% python3 -q
>>> import numpy as np
>>> np.set_printoptions(precision=4, suppress=True, linewidth=140, floatmode="fixed")
>>> def rnd(a):
...     return np.round(a, 4) + 0
... 
>>> arr = np.loadtxt("block11.csv", delimiter=",")
>>> arr
array([[ 1.6000,  0.3000,  1.7000, -2.3000, -0.1000],
       [ 0.7000, -1.4000, -0.8000,  0.6000,  0.5000],
       [ 2.2471,  0.2383,  1.6341, -1.8437,  0.0916]])
>>> out = arr / np.linalg.norm(arr, axis=1, keepdims=True)
>>> cov = out @ out.T
>>> np.argwhere(np.triu(np.abs(cov) > 0.95, 1))
array([[0, 2]])
>>> rnd(np.linalg.norm(out, axis=1))
array([1.0000, 1.0000, 1.0000])
>>> T = np.stack([arr, -1 * arr, arr[::-1]])
>>> T.sum(axis=0)
array([[ 2.2471,  0.2383,  1.6341, -1.8437,  0.0916],
       [ 0.7000, -1.4000, -0.8000,  0.6000,  0.5000],
       [ 1.6000,  0.3000,  1.7000, -2.3000, -0.1000]])
>>> rnd(np.einsum("bij,cij->bc", T, T))
array([[ 25.7241, -25.7241,  25.0523],
       [-25.7241,  25.7241, -25.0523],
       [ 25.0523, -25.0523,  25.7241]])
>>> rnd(np.linalg.norm(T, axis=(1, 2)))
array([5.0719, 5.0719, 5.0719])
>>> T.shape
(3, 3, 5)
>>> np.linalg.matrix_rank(T)
array([3, 3, 3])
>>> (T @ arr.T).shape
(3, 3, 3)
>>> np.linalg.matrix_rank(T.reshape(3, -1))
np.int64(2)
>>> out = arr / np.sqrt((arr ** 2).mean(axis=1, keepdims=True))
>>> rnd(np.linalg.norm(out, axis=1))
array([2.2361, 2.2361, 2.2361])
>>> U, sigma, vt = np.linalg.svd(arr, full_matrices=False)
>>> rnd(vt @ vt.T)
array([[1.0000, 0.0000, 0.0000],
       [0.0000, 1.0000, 0.0000],
       [0.0000, 0.0000, 1.0000]])
>>> rnd(U.T @ U)
array([[1.0000, 0.0000, 0.0000],
       [0.0000, 1.0000, 0.0000],
       [0.0000, 0.0000, 1.0000]])
>>> (sigma > 1e-8).sum()
np.int64(3)
>>> rnd(sigma / sigma[0])
array([1.0000, 0.4029, 0.0919])
>>> rnd(np.cumsum(sigma ** 2) / np.sum(sigma ** 2))
array([0.8541, 0.9928, 1.0000])
>>> E = np.loadtxt("w.csv", delimiter=",")
>>> E
array([[-0.0063,  3.3199,  1.3456,  6.2870, -0.0587],
       [ 0.0854,  0.1827, -1.0059, -0.8751,  1.3487],
       [-0.0670, -2.2128, -1.0199, -4.7498,  0.0322],
       [ 0.2204, -2.6903, -1.8021, 11.1642,  0.1194],
       [ 0.6271,  1.3092, -1.6443, -2.5731,  0.6083],
       [-0.5263,  0.3789,  0.7535,  2.9830,  1.1023],
       [-0.0900, -2.7294,  0.4837,  2.1718, -0.0179],
       [ 0.2770, -0.2881,  0.7043,  6.6499, -1.4595],
       [-0.1247, -2.4077, -0.0969,  3.0434, -0.4393],
       [-0.0069, -0.8458,  1.4383, -1.7385,  0.5481],
       [ 0.3364,  3.8243, -0.9885,  4.9463, -0.2500],
       [-0.1298,  2.1411,  0.2565, -5.8469, -0.7803],
       [ 0.3782,  1.1055, -1.6815,  5.9853, -0.2894],
       [ 0.1365,  0.7729, -0.8800,  5.7345, -0.3692],
       [-0.0723,  0.3357,  0.5280,  6.2798,  0.2156],
       [ 0.0080,  2.5953, -0.3508, -5.5951,  0.0516],
       [ 0.2223, -2.0101, -0.1721, -5.2260, -0.0379],
       [-0.0488,  5.0798, -2.1282, -3.1043,  0.2135],
       [-0.5598,  4.2793,  0.5177,  4.0045, -0.2368],
       [-0.0226,  2.2729,  0.7160,  3.1323, -1.2359],
       [ 0.2423,  1.5265,  0.0450,  5.8763, -0.1756],
       [ 0.0677,  1.2384, -0.2600, -6.3266,  0.1699],
       [ 0.0808, -2.5887,  1.3468, -7.0294, -0.5987],
       [-0.4595, -2.7405, -0.5981,  2.1016,  0.1854]])
>>> x = np.array([2, 0, -2, 1, -1])
>>> (E @ x).argmax()
np.int64(3)
>>> out = np.c_[E[:, :1] @ np.array([[0]]), np.array([-2, 1, 1, 1, -1, 2, 0, -2, 0, 2, 1, -1, 2, -1, 2, -2, -1, -2, -2, 0, -1, 2, -1, -2])]
>>> out
array([[ 0.0000, -2.0000],
       [ 0.0000,  1.0000],
       [ 0.0000,  1.0000],
       [ 0.0000,  1.0000],
       [ 0.0000, -1.0000],
       [ 0.0000,  2.0000],
       [ 0.0000,  0.0000],
       [ 0.0000, -2.0000],
       [ 0.0000,  0.0000],
       [ 0.0000,  2.0000],
       [ 0.0000,  1.0000],
       [ 0.0000, -1.0000],
       [ 0.0000,  2.0000],
       [ 0.0000, -1.0000],
       [ 0.0000,  2.0000],
       [ 0.0000, -2.0000],
       [ 0.0000, -1.0000],
       [ 0.0000, -2.0000],
       [ 0.0000, -2.0000],
       [ 0.0000,  0.0000],
       [ 0.0000, -1.0000],
       [ 0.0000,  2.0000],
       [ 0.0000, -1.0000],
       [ 0.0000, -2.0000]])
>>> rnd(np.linalg.norm(out - E @ np.linalg.lstsq(E, out)[0], axis=0))
array([0.0000, 6.3306])
>>> rng = np.random.default_rng(61)
>>> out = arr + rng.integers(-2, 3, (3, 2)) @ rng.integers(-2, 3, (2, 5))
>>> rnd(out)
array([[-0.4000, -0.7000, -0.3000, -1.3000, -2.1000],
       [ 3.7000,  0.6000, -0.8000, -0.4000,  4.5000],
       [ 4.2471,  1.2383,  3.6341, -2.8437,  2.0916]])
>>> rnd(np.linalg.svd(out - arr, compute_uv=False))
array([7.2844, 2.2221, 0.0000])
>>> X = np.load("dump.npy")
>>> X
array([[ 3, -1,  3, -1],
       [ 2, -3,  2, -3],
       [ 3, -1,  3, -1],
       [ 2, -3,  2, -3]])
>>> def softmax(z):
...     e = np.exp(z - z.max(axis=-1, keepdims=True))
...     return e / e.sum(axis=-1, keepdims=True)
... 
>>> rnd(softmax(arr).sum(axis=1))
array([1.0000, 1.0000, 1.0000])
>>> rnd(softmax(arr[0] + 4))
array([0.3875, 0.1056, 0.4283, 0.0078, 0.0708])
>>> S = arr @ arr.T / np.sqrt(5)
>>> rnd(softmax(S + np.triu(np.full(S.shape, -np.inf), 1)))
array([[1.0000, 0.0000, 0.0000],
       [0.0698, 0.9302, 0.0000],
       [0.4424, 0.0023, 0.5553]])
>>> A = np.loadtxt("mat.csv", delimiter=",")
>>> A
array([[ 1.0000, -2.0000,  2.0000,  2.0000],
       [-2.0000,  1.0000, -2.0000,  2.0000],
       [ 2.0000, -2.0000,  1.0000, -2.0000],
       [ 2.0000,  2.0000, -2.0000,  1.0000]])
>>> # equal to its transpose
>>> Q, V = np.linalg.qr(A[:, :3])[0], np.linalg.qr(A[:, 3:])[0]
>>> sigma = np.linalg.svd(Q.T @ V, compute_uv=False)
>>> rnd(np.degrees(np.arccos(sigma.clip(0, 1))))
array([67.4536])
>>> rnd(np.linalg.svd(X, compute_uv=False))
array([9.0828, 3.0828, 0.0000, 0.0000])
>>> X.sum(axis=1)
array([ 4, -2,  4, -2])
>>> X.mean(axis=0)
array([ 2.5000, -2.0000,  2.5000, -2.0000])
>>> rnd(np.linalg.norm(X))
np.float64(9.5917)
>>> X.shape
(4, 4)
>>> K = np.loadtxt("a.csv", delimiter=",")
>>> K
array([[-15.0000,   1.0000,   0.0000,   0.0000,  -3.0000],
       [ 15.0000,  -2.0000,  -2.0000,  -2.0000,   3.0000],
       [  0.0000,  -3.0000,  -2.0000,   3.0000,   0.0000],
       [ 15.0000,   2.0000,   1.0000,  -3.0000,   3.0000],
       [-10.0000,   2.0000,   0.0000,   3.0000,  -2.0000]])
>>> np.einsum("ij,ji->", K, K)
np.float64(376.0)
>>> rnd(np.linalg.eigvals(K))
array([-18.8761+0.0000j,  -4.8744+0.0000j,  -0.1247+1.4316j,  -0.1247-1.4316j,   0.0000+0.0000j])
>>> np.allclose(K @ K.T, K.T @ K)
False
>>> rnd(np.linalg.det(K))
np.float64(0.0)
>>> rnd(np.linalg.matrix_power(K, 3))
array([[-5100.0000,   408.0000,    39.0000,   235.0000, -1020.0000],
       [ 5955.0000,  -487.0000,   -53.0000,  -264.0000,  1191.0000],
       [  135.0000,   -93.0000,   -71.0000,    30.0000,    27.0000],
       [ 4965.0000,  -333.0000,    19.0000,  -256.0000,   993.0000],
       [-4630.0000,   332.0000,     7.0000,   225.0000,  -926.0000]])
>>> np.trace(K)
np.float64(-24.0)
>>> np.allclose(K, K.T)
False
>>> rnd(np.abs(np.linalg.eigvals(K)).max())
np.float64(18.8761)
>>> rnd(softmax(10 * K[3]))
array([1.0000, 0.0000, 0.0000, 0.0000, 0.0000])
>>> S = K @ K.T / np.sqrt(5)
>>> rnd(softmax(S))
array([[1.0000, 0.0000, 0.0000, 0.0000, 0.0000],
       [0.0000, 0.9954, 0.0000, 0.0046, 0.0000],
       [0.0000, 0.0003, 0.9995, 0.0000, 0.0002],
       [0.0000, 0.0019, 0.0000, 0.9981, 0.0000],
       [1.0000, 0.0000, 0.0000, 0.0000, 0.0000]])
>>> W0 = np.load("x.npy")
>>> W0
array([[ 1, -1,  1, -1],
       [ 1,  0,  0,  0],
       [ 1,  1,  1,  1],
       [ 1,  2,  4,  8]])
>>> # row 3 dominates
>>> out = W0[0, 0] * W0[1:] - np.outer(W0[1:, 0], W0[0])
>>> out
array([[ 0,  1, -1,  1],
       [ 0,  2,  0,  2],
       [ 0,  3,  3,  9]])
>>> W0[:, 0] / W0[0, 0]
array([1.0000, 1.0000, 1.0000, 1.0000])
>>> np.linalg.matrix_rank(out), np.linalg.matrix_rank(W0)
(np.int64(3), np.int64(4))
>>> W1 = np.array([[3, 0, 1, -2], [1, -1, 1, 2], [1, -1, 3, -2], [-2, 0, -3, 1]])
>>> b = np.array([0, 6, 0, 5])
>>> hid = np.maximum(W0 @ W1 + b, 0)
>>> np.linalg.matrix_rank(hid)
np.int64(4)
>>> (hid > 0).astype(int)
array([[1, 1, 1, 0],
       [1, 1, 1, 1],
       [1, 1, 1, 1],
       [0, 0, 0, 1]])
>>> cent = np.array([[0, 2], [0, 0], [2, 1], [3, 2]])
>>> (hid @ cent).round(6).argmax(axis=1)
array([1, 1, 0, 0])
>>> W1 @ cent
array([[-4,  3],
       [ 8,  7],
       [ 0,  1],
       [-3, -5]])
>>> f, v = W0[1], W0[3]
>>> f @ v
np.int64(1)
>>> p = (f @ v) / (f @ f) * f
>>> rnd(np.linalg.norm(f + v) ** 2 + np.linalg.norm(f - v) ** 2)
np.float64(172.0)
>>> np.linalg.matrix_rank(np.outer(f, v))
np.int64(1)
>>> np.outer(f, v)
array([[1, 2, 4, 8],
       [0, 0, 0, 0],
       [0, 0, 0, 0],
       [0, 0, 0, 0]])
>>> f = np.array([-2, 2, 0, -2, -2])
>>> J = np.outer(rng.normal(size=30), f) + 0.02 * rng.normal(size=(30, 5))
>>> rnd(J)
array([[-1.6782,  1.6821,  0.0033, -1.6846, -1.6814],
       [ 1.8835, -1.9009,  0.0294,  1.9206,  1.8641],
       [ 1.1264, -1.1266, -0.0104,  1.1176,  1.1299],
       [-5.5391,  5.5811,  0.0012, -5.5423, -5.5610],
       [ 2.0432, -2.0387, -0.0303,  2.0216,  2.0429],
       [ 1.0354, -1.0045,  0.0421,  1.0306,  1.0131],
       [-2.3659,  2.4036, -0.0039, -2.3795, -2.3490],
       [-1.5015,  1.5034, -0.0307, -1.4722, -1.4706],
       [-3.2305,  3.2045,  0.0030, -3.1998, -3.2353],
       [-1.6389,  1.6593,  0.0124, -1.6377, -1.6283],
       [ 0.8193, -0.8235, -0.0027,  0.7621,  0.8180],
       [-0.2190,  0.2505, -0.0085, -0.2032, -0.2092],
       [ 1.0838, -1.1006, -0.0087,  1.0838,  1.1213],
       [-1.5909,  1.5981, -0.0028, -1.6031, -1.6175],
       [-0.9970,  1.0238,  0.0073, -1.0470, -0.9923],
       [ 2.4163, -2.4630,  0.0222,  2.4636,  2.4458],
       [-0.9779,  0.9438,  0.0248, -0.9607, -0.9875],
       [ 1.6747, -1.6495,  0.0078,  1.6018,  1.6373],
       [-0.1316,  0.1466, -0.0161, -0.1234, -0.1660],
       [ 0.7893, -0.7656, -0.0015,  0.7694,  0.7704],
       [-0.5261,  0.5699, -0.0312, -0.5590, -0.5855],
       [ 5.1819, -5.2003,  0.0019,  5.2157,  5.1928],
       [-0.8976,  0.8718, -0.0162, -0.8983, -0.8848],
       [ 2.8484, -2.8309, -0.0432,  2.8612,  2.8596],
       [-2.3909,  2.3665, -0.0002, -2.3729, -2.3381],
       [ 2.3404, -2.3693,  0.0111,  2.3870,  2.3851],
       [ 1.0318, -1.0801, -0.0141,  1.0413,  1.0510],
       [ 1.4226, -1.4420, -0.0081,  1.3977,  1.4187],
       [-0.5513,  0.5123,  0.0153, -0.5372, -0.4920],
       [-2.1687,  2.1308, -0.0250, -2.1256, -2.1129]])
>>> x = np.array([1, 2, -2, -1, 2])
>>> rhs = J @ x
>>> rnd(np.linalg.solve(J.T @ J, J.T @ rhs))
array([ 1.0000,  2.0000, -2.0000, -1.0000,  2.0000])
>>> rnd(np.linalg.lstsq(J, rhs)[0])
array([ 1.0000,  2.0000, -2.0000, -1.0000,  2.0000])
>>> rhs = rhs + 0.02 * rng.normal(size=30)
>>> rnd(rhs)
array([ 0.0135, -0.2060,  0.0403,  0.0048,  0.0926, -0.0683,  0.1369,  0.0761, -0.1055,  0.0115,  0.0514,  0.0983,  0.0696, -0.0257,
        0.1203, -0.1158, -0.1303,  0.0400, -0.0212,  0.0418,  0.0868, -0.0571,  0.0136,  0.1148,  0.0601, -0.0505, -0.0782,  0.0113,
       -0.0320,  0.0694])
>>> b, *_ = np.linalg.lstsq(J, rhs)
>>> b.round()
array([ 1.0000,  2.0000, -2.0000, -1.0000,  2.0000])
>>> rnd(J.T @ (rhs - J @ b))
array([0.0000, 0.0000, 0.0000, 0.0000, 0.0000])
